$ python -q
>>> import numpy as np
>>> import numpy.linalg as la
>>> np.set_printoptions(precision=2, suppress=True, linewidth=140)
>>> def rd(a):
...     return np.round(a, 2) + 0
... 
>>> feats = np.load("arr.npy")
>>> print(feats)
[[ 2.07  0.92 -0.41 -0.37  1.39  0.02  0.14  0.76 -1.45 -3.24]
 [-0.81  3.49 -3.48  1.16 -1.03  0.3  -0.61  1.82  1.26 -3.97]
 [ 0.93  1.26 -0.89  0.42  0.11 -0.05  0.56  0.41 -0.06 -1.89]
 [-2.71  2.37 -2.94  1.42 -2.69  0.7  -0.71  1.74  2.72 -0.9 ]
 [ 2.27  1.33 -0.27 -0.17  1.57 -0.39  0.21  0.04 -0.97 -3.82]
 [ 4.91 -0.12  1.55 -1.9   5.25 -0.61  1.21 -1.42 -3.08 -4.1 ]
 [ 1.68 -0.09  0.4  -0.95  1.21 -0.18  0.36 -0.32 -0.97 -1.57]
 [ 2.91  2.33 -0.66 -0.16  1.54  0.09  0.06  0.34 -0.39 -5.56]
 [ 2.88  0.7   0.2  -0.43  1.3   0.2   0.3  -0.31 -0.62 -3.23]
 [ 0.55  2.7  -1.26  0.6   0.36  0.43 -0.1   1.12  0.75 -3.74]
 [ 1.58 -0.05  0.62 -0.66  1.31 -0.08 -0.04 -0.37 -1.09 -1.87]
 [-0.75  2.19 -1.79  0.77 -1.41  0.71 -0.36  0.98  1.76 -2.38]
 [ 1.84  3.95 -1.74 -0.09  0.55  0.3   0.03  1.6   0.15 -5.29]
 [ 2.79  2.32 -1.16  0.01  1.92  0.36  0.25  0.05 -0.39 -5.82]
 [ 2.44  1.22 -0.06 -0.53  1.17  0.12  0.09  0.01 -1.02 -3.44]
 [ 1.45 -0.14  0.37 -1.17  1.63 -0.36  0.28 -0.58 -0.94 -1.39]
 [ 2.9   2.46 -1.14 -0.08  2.34 -0.26  0.09  0.47 -0.81 -5.32]
 [ 0.61  1.9  -0.8  -0.11  0.26  0.22 -0.16  0.05 -0.18 -1.65]
 [-0.59  1.22 -1.55  0.82 -1.42 -0.24 -0.08  0.68  1.23 -0.32]
 [ 0.96  1.41 -0.8   0.41  0.21  0.33 -0.36  0.54 -0.12 -1.83]
 [ 1.3   0.24 -0.03 -0.32  1.93 -0.08 -0.27 -0.39 -1.11 -1.24]
 [ 2.53  1.13 -0.18 -0.47  2.07  0.15  0.41  0.37 -1.08 -3.14]
 [ 1.71 -0.36  0.22 -0.64  1.67  0.68  0.26 -0.16 -0.41 -1.57]
 [ 0.97  3.46 -1.68  0.93  0.55  0.18 -0.04  1.63  0.47 -5.21]
 [ 2.13  1.13 -0.18 -0.8   1.65 -0.02  0.35 -0.39 -1.73 -3.02]
 [ 3.59 -0.16  0.82 -1.4   3.14 -0.47  0.19 -1.14 -2.54 -2.77]
 [ 1.77  0.17 -0.21 -1.14  1.66 -0.08  0.68 -0.31 -1.18 -1.36]
 [-4.22  3.43 -3.01  1.76 -4.64  0.96 -1.36  3.4   3.52 -1.04]
 [ 1.9   1.01  0.11 -0.19  1.62 -0.5   0.21  0.   -1.26 -3.43]
 [ 2.31  2.08 -1.45 -0.16  2.22  0.22  0.66  0.47 -0.91 -5.26]
 [ 1.53  2.72 -2.08  0.11  0.38  0.58 -0.03  1.05  0.51 -6.41]
 [ 5.35 -0.45  1.85 -2.4   4.47 -0.88  0.88 -1.71 -3.33 -3.96]
 [ 4.56  1.29  0.47 -1.67  3.81 -0.33  0.78 -0.68 -2.43 -4.93]
 [ 1.44  0.    0.53 -0.42  1.58 -0.81  0.03 -0.37 -1.48 -1.32]
 [ 1.9   0.31  0.18 -0.79  2.22 -0.37  0.02 -0.77 -0.97 -1.19]
 [-0.04  3.7  -2.73  1.22 -1.73  0.36 -0.66  2.57  1.08 -4.12]
 [-4.08  3.39 -3.63  2.55 -4.38  1.01 -1.21  3.69  3.72 -1.61]
 [ 5.67  0.16  1.17 -2.28  4.43 -0.52  0.29 -1.7  -3.16 -4.74]
 [-4.25  3.55 -3.68  1.69 -3.55  0.93 -1.06  3.78  3.89 -1.23]
 [ 1.1   2.85 -1.17  0.79  0.7  -0.37  0.45  1.39 -0.26 -3.57]
 [ 4.59  1.24  0.41 -0.9   3.3  -0.79  0.85 -0.72 -1.66 -4.64]
 [-1.88  3.31 -2.82  2.31 -2.52  0.68 -0.51  2.86  2.68 -2.73]
 [ 3.57 -0.12  0.68 -1.17  3.58 -0.63  0.43 -1.48 -3.04 -2.89]
 [-0.01  0.11  0.18  0.27  0.25  0.27  0.34 -0.54 -0.03 -0.38]
 [-0.96  2.4  -2.12  0.92 -0.83  0.82 -0.35  1.21  1.6  -2.42]]
>>> C = feats[[37, 29]].astype(float)
>>> for _ in range(6):
...     idx = la.norm(feats[:, None] - C, axis=-1).argmin(axis=1)
...     C = np.array([feats[idx == j].mean(axis=0) for j in range(2)])
... 
>>> print(idx)
[1 1 1 1 1 0 1 1 1 1 1 1 1 1 1 1 1 1 1 1 1 1 1 1 1 0 1 1 1 1 1 0 0 1 1 1 1 0 1 1 0 1 0 1 1]
>>> print(rd(C[1] - C[0]))
[-3.86  1.48 -2.07  1.9  -3.7   0.78 -0.72  2.01  2.9   1.18]
>>> print(np.abs(C[1] - C[0]).argmax())
0
>>> Ac = feats - feats.mean(axis=0)
>>> vecs = la.svd(Ac)[2][:2]
>>> A2 = Ac - Ac @ vecs.T @ vecs
>>> print(rd((Ac @ vecs.T).std(axis=0)))
[4.32 1.87]
>>> print(rd(la.norm(A2) / la.norm(Ac)))
0.18
>>> print(rd(np.diag(vecs.T @ vecs)))
[0.33 0.26 0.15 0.07 0.26 0.01 0.01 0.12 0.16 0.64]
>>> print(rd(np.cov(Ac @ vecs.T, rowvar=False)))
[[19.08  0.  ]
 [ 0.    3.59]]
>>> vec = np.array([6, -6, 3, 4, -1, -6, 2, 0, -7, 1])
>>> rhs = feats @ vec
>>> beta, lr = np.zeros(10), 1 / la.norm(feats, 2) ** 2
>>> for i in range(60):
...     beta -= lr * feats.T @ (feats @ beta - rhs)
...     if i % 10 == 0: print(i, round(la.norm(feats @ beta - rhs), 2))
... 
0 66.0
10 23.16
20 21.94
30 20.8
40 19.73
50 18.72
>>> print(rd(beta))
[ 3.74 -3.32  3.56 -0.4   2.19 -2.19  1.06 -2.02 -4.22  1.64]
>>> C2 = np.cov(feats, rowvar=False)
>>> print(rd(np.corrcoef(feats.T)))
[[ 1.   -0.59  0.84 -0.9   0.97 -0.78  0.87 -0.86 -0.95 -0.52]
 [-0.59  1.   -0.89  0.79 -0.68  0.65 -0.62  0.87  0.75 -0.32]
 [ 0.84 -0.89  1.   -0.92  0.88 -0.8   0.8  -0.94 -0.92 -0.04]
 [-0.9   0.79 -0.92  1.   -0.93  0.76 -0.81  0.92  0.94  0.22]
 [ 0.97 -0.68  0.88 -0.93  1.   -0.8   0.88 -0.91 -0.97 -0.41]
 [-0.78  0.65 -0.8   0.76 -0.8   1.   -0.73  0.78  0.85  0.16]
 [ 0.87 -0.62  0.8  -0.81  0.88 -0.73  1.   -0.81 -0.85 -0.34]
 [-0.86  0.87 -0.94  0.92 -0.91  0.78 -0.81  1.    0.92  0.09]
 [-0.95  0.75 -0.92  0.94 -0.97  0.85 -0.85  0.92  1.    0.3 ]
 [-0.52 -0.32 -0.04  0.22 -0.41  0.16 -0.34  0.09  0.3   1.  ]]
>>> print(rd(np.corrcoef(feats[:, 2], feats[:, 1])[0, 1]))
-0.89
>>> print(rd(np.polyfit(feats[:, 2], feats[:, 1], 1)))
[-0.85  0.87]
>>> print(np.argwhere(np.triu(np.abs(np.corrcoef(feats.T)) > 0.8, 1)))
[[0 2]
 [0 3]
 [0 4]
 [0 6]
 [0 7]
 [0 8]
 [1 2]
 [1 7]
 [2 3]
 [2 4]
 [2 6]
 [2 7]
 [2 8]
 [3 4]
 [3 6]
 [3 7]
 [3 8]
 [4 5]
 [4 6]
 [4 7]
 [4 8]
 [5 8]
 [6 7]
 [6 8]
 [7 8]]
